$ python -q
>>> import numpy as np
>>> import numpy.linalg as la
>>> np.set_printoptions(precision=1, suppress=True, linewidth=200, sign=" ")
>>> W0 = np.array([[-2, 5, -1], [5, -2, -5], [-1, -5, 0]])
>>> P = np.triu(np.array([[3, -3, -3], [2, -1, -3], [0, -1, -2]]), 1) + np.eye(3)
>>> M2 = P @ W0 @ la.inv(P)
>>> print(round(float(la.det(M2)), 1))
102.0
>>> print(np.trace(M2), np.trace(W0))
-4.0 -4
>>> print([round(float(la.det(W0[:i, :i])), 2) + 0 for i in range(1, 4)])
[-2.0, -21.0, 102.0]
>>> E = np.array([[-4.0, 2.0, -2.0, -2.0],
...     [0.0, 2.0, 0.0, 0.0],
...     [6.0, -2.0, 4.0, 2.0],
...     [6.0, -2.0, 2.0, 4.0]])
>>> # null space of dimension 1
>>> left, sv, Vt = la.svd(E)
>>> print(np.argmax(sv[:-1] / (sv[1:] + 1e-6)) + 1)
3
>>> M2 = left[:, :3] @ np.diag(sv[:3]) @ Vt[:3]
>>> print(round(float(la.norm(E - M2) / la.norm(E)), 1))
0.0
>>> r = la.matrix_rank(E)
>>> print(r)
3
>>> N = la.svd(E)[2][r:].T
>>> print(la.matrix_rank(E.T @ E), la.matrix_rank(E @ E.T))
3 3
>>> print([int(la.matrix_rank(np.delete(E, i, axis=0))) for i in range(4)])
[3, 3, 3, 3]
>>> print(la.matrix_rank(E, rtol=0.1))
3
>>> print([round(float(x), 1) for x in la.svd(E, compute_uv=False)[:3]])
[12.0, 2.0, 2.0]
>>> A = np.loadtxt("out18.csv", delimiter=",")
>>> print(A)
[[ -5.  -4.   1.   1.   0.]
 [ -1.   7.  -3.  -6.  -4.]
 [-13.  -5.   1.  -8.  -4.]
 [-13.   3.  -2. -18. -13.]
 [  0.   0.   0.   0.   0.]
 [  2.   4.  -2.   4.   0.]
 [  7.   8.  -3.   3.   0.]
 [ -6.   3.  -2.  -5.  -4.]
 [ -5.  -3.  -1.   4.   5.]
 [ -5.   5.  -4.  -6.  -4.]
 [ -8.  -1.   0.  -9.  -4.]
 [ -8.  -1.   0.  -9.  -4.]
 [  2.  12.  -5.  -6.  -9.]
 [ -8.   0.  -2.  -6.   1.]
 [ -8.  -1.   0.  -9.  -4.]
 [  0.   0.   0.   0.   0.]
 [ -5.   4.  -2.  -9.  -9.]
 [ -5.   5.  -4.  -6.  -4.]
 [  7.   8.  -3.   3.   0.]
 [  0.   0.   0.   0.   0.]]
>>> # row 11 repeats row 10
>>> Xc = A - A.mean(axis=0)
>>> left, sv, Vt = la.svd(Xc, full_matrices=False)
>>> print(np.searchsorted(np.cumsum(sv ** 2) / (sv ** 2).sum(), 0.9) + 1)
2
>>> print(np.round(sv ** 2 / (sv ** 2).sum(), 1) + 0)
[ 0.6  0.3  0.   0.   0. ]
>>> print(np.round(Vt[0] * np.sign(Vt[0, np.abs(Vt[0]).argmax()]), 1) + 0)
[ 0.6  0.2  0.   0.7  0.4]
>>> print(np.round((sv ** 2).sum() ** 2 / (sv ** 4).sum(), 1))
1.9
>>> print(np.abs(left[:, 0]).argmax())
3
>>> x = np.array([2, 2, 2])
>>> target = W0 @ x
>>> print(target)
[  4  -4 -12]
>>> print(la.solve(W0.T, W0[2]))
[ 0. -0.  1.]
>>> print(la.solve(W0, -2 * target))
[-4. -4. -4.]
>>> print(la.solve(W0, target))
[ 2.  2.  2.]
>>> gram = np.cov(A, rowvar=False)
>>> print(gram.shape)
(5, 5)
>>> print(round(float(np.corrcoef(A[:, 4], A[:, 2])[0, 1]), 1))
0.3
>>> print(gram)
[[31.7 15.4 -3.9 24.3  9.1]
 [15.4 19.9 -7.1  0.9 -6.3]
 [-3.9 -7.1  3.1  0.4  2.2]
 [24.3  0.9  0.4 33.3 20.1]
 [ 9.1 -6.3  2.2 20.1 17. ]]
>>> D = la.norm(A[:, None] - A[None], axis=-1)
>>> print(D.shape)
(20, 20)
>>> print(np.flatnonzero(D[12] < D.mean() / 2))
[ 12]
>>> print(D.mean(axis=1).argmax())
3
>>> print(D[12])
[ 21.7   7.9  24.1  21.8  17.   15.9  14.4  13.4  24.2  11.1  18.1  18.1   0.   18.8  18.1  17.   11.4  11.1  14.4  17. ]
>>> print(la.matrix_rank(D ** 2))
7
>>> X = np.array([[2, 2, 1], [0, 1, 2], [0, 1, 1], [2, 0, 2], [2, 0, 0]])
>>> print(X)
[[ 2  2  1]
 [ 0  1  2]
 [ 0  1  1]
 [ 2  0  2]
 [ 2  0  0]]
>>> gram = X.T @ X
>>> print(np.allclose(gram, gram.T))
True
>>> print(la.eigvalsh(gram)[::-1])
[ 19.9   5.4   2.6]
>>> print(np.diag(gram))
[ 12   6  10]
>>> print(la.matrix_rank(gram))
3
>>> print(la.svd(X, compute_uv=False) ** 2)
[ 19.9   5.4   2.6]
>>> M2 = np.c_[X[:, :1] @ np.array([[4]]), np.array([6, 6, 3, -2, 1])]
>>> print(M2)
[[ 8  6]
 [ 0  6]
 [ 0  3]
 [ 8 -2]
 [ 8  1]]
>>> print(la.norm(la.qr(X)[0].T @ M2, axis=0) ** 2 / ((M2 ** 2).sum(axis=0) + 1e-12))
[ 1.   0.9]
>>> print(la.matrix_rank(M2))
2
>>> print(np.round(la.lstsq(X, M2[:, 0])[0], 1) + 0)
[ 4.  0.  0.]
>>> print(np.round(la.norm(M2 - X @ la.lstsq(X, M2)[0], axis=0), 1) + 0)
[ 0.   3.3]
>>> arr, _ = la.qr(np.array([[0.1, -0.1, -0.2, -0.2, 0.6, -1.8],
...     [1.4, 0.0, -0.7, -0.7, 0.3, 1.9],
...     [-1.4, 1.0, -0.3, -2.3, 1.2, 0.8],
...     [-0.3, -0.6, 0.5, -1.6, 0.1, 1.1],
...     [-1.0, -0.8, 0.5, 0.2, 0.2, 1.2],
...     [1.8, -1.4, -0.5, 0.9, -1.0, -1.1]]))
>>> print(arr.round(1) + 0)
[[ 0.   0.  -0.3  0.  -0.7 -0.6]
 [-0.5 -0.3 -0.2 -0.4 -0.4  0.6]
 [ 0.5 -0.3 -0.7 -0.3  0.3  0. ]
 [ 0.1  0.4  0.3 -0.9  0.  -0.2]
 [ 0.3  0.7 -0.3  0.2 -0.3  0.5]
 [-0.6  0.4 -0.5  0.1  0.4 -0.2]]
>>> # columns are unit length and at right angles
>>> print(np.round(arr @ arr.T, 1) + 0)
[[ 1.  0.  0.  0.  0.  0.]
 [ 0.  1.  0.  0.  0.  0.]
 [ 0.  0.  1.  0.  0.  0.]
 [ 0.  0.  0.  1.  0.  0.]
 [ 0.  0.  0.  0.  1.  0.]
 [ 0.  0.  0.  0.  0.  1.]]
>>> print(la.svd(arr, compute_uv=False))
[ 1.  1.  1.  1.  1.  1.]
>>> print(la.norm(arr, axis=0))
[ 1.  1.  1.  1.  1.  1.]
>>> print(np.round(arr[:, 5] @ arr[:, 4], 1))
0.0
>>> data = np.loadtxt("data.csv", delimiter=",")
>>> print(data)
[[ 3.  2.  1.]
 [ 5.  4.  1.]
 [ 7.  6.  1.]
 [ 1.  0.  1.]
 [ 3.  2.  1.]
 [ 5.  4.  1.]
 [ 7.  6.  1.]
 [ 7.  6.  1.]
 [ 1.  0.  1.]
 [ 5.  4.  1.]
 [ 3.  2.  1.]
 [ 5.  4.  1.]
 [ 7.  6.  1.]
 [ 5.  4.  1.]
 [ 7.  6.  1.]
 [ 7.  6.  1.]
 [ 7.  6.  1.]]
>>> # row 4 repeats row 0
>>> print(np.argsort(-la.norm(data, axis=0).round(6), kind="stable")[:3])
[ 0  1  2]
>>> x = np.array([1, 3, -3, 3, -2, -2])
>>> target = arr @ x
>>> b, lr = np.zeros(6), 1 / la.norm(arr, 2) ** 2
>>> for i in range(25):
...     b -= lr * arr.T @ (arr @ b - target)
...     if i % 5 == 0: print(i, round(la.norm(arr @ b - target), 1))
... 
0 0.0
5 0.0
10 0.0
15 0.0
20 0.0
>>> print(b)
[ 1.  3. -3.  3. -2. -2.]
>>> left, sv, Vt = la.svd(data)
>>> vecs = Vt[:(sv > 1e-8).sum()]
>>> rng = np.random.default_rng(802965)
>>> x = data[10] + -1 * data[15] + rng.integers(2) * np.eye(3)[1]
>>> print(x)
[-4. -3.  0.]
>>> print(round(float(la.norm(x - vecs.T @ vecs @ x)), 1))
0.6
>>> print(np.diag(vecs.T @ vecs))
[ 0.7  0.7  0.7]
>>> print(la.matrix_rank(np.vstack([data, x])))
3
>>> M = np.load("w.npy")
>>> print(M)
[[ 7 -5  9]
 [ 7 -5  9]
 [ 7 -5  9]
 [ 0  0  0]]
>>> print(M.mean(axis=0))
[ 5.2 -3.8  6.8]
>>> print(np.round(la.svd(M, compute_uv=False), 1) + 0)
[ 21.6   0.    0. ]
>>> print(np.unravel_index(np.abs(M).argmax(), M.shape))
(np.int64(0), np.int64(2))
>>> print(M - M[0])
[[ 0  0  0]
 [ 0  0  0]
 [ 0  0  0]
 [-7  5 -9]]
>>> print(la.matrix_rank(M))
1
>>> r = la.matrix_rank(M)
>>> print(r)
1
>>> N = la.svd(M)[2][r:].T
>>> print([int(la.matrix_rank(np.delete(M, i, axis=0))) for i in range(4)])
[1, 1, 1, 1]
>>> print(la.matrix_rank(M.T @ M), la.matrix_rank(M @ M.T))
1 1
>>> print(np.round(la.norm(M, 2) / la.norm(M), 1))
1.0
>>> print(np.argsort(-la.norm(M, axis=0).round(6), kind="stable")[:3])
[ 2  0  1]
>>> print(la.cond(M) > 100)
True
>>> r0 = np.array([-2, 0, 2, 3])
>>> K = np.array([np.roll(r0, i) for i in range(4)])
>>> print(K)
[[-2  0  2  3]
 [ 3 -2  0  2]
 [ 2  3 -2  0]
 [ 0  2  3 -2]]
>>> O, vecs = la.qr(K[:, :1])[0], la.qr(K[:, 1:])[0]
>>> sv = la.svd(O.T @ vecs, compute_uv=False)
>>> print(round(float(la.norm(O @ O.T - vecs @ vecs.T, 2)), 1))
1.0
>>> print((sv > 0.9).sum())
0
>>> x = np.array([2, 1, 0, 0])
>>> target = K @ x
>>> print(target)
[-4  4  7  2]
>>> print(np.round(la.solve(K, target + K[:, 1]), 1) + 0)
[ 2.  2.  0.  0.]
>>> print(np.round(la.solve(K, -3 * target), 1) + 0)
[-6. -3.  0.  0.]
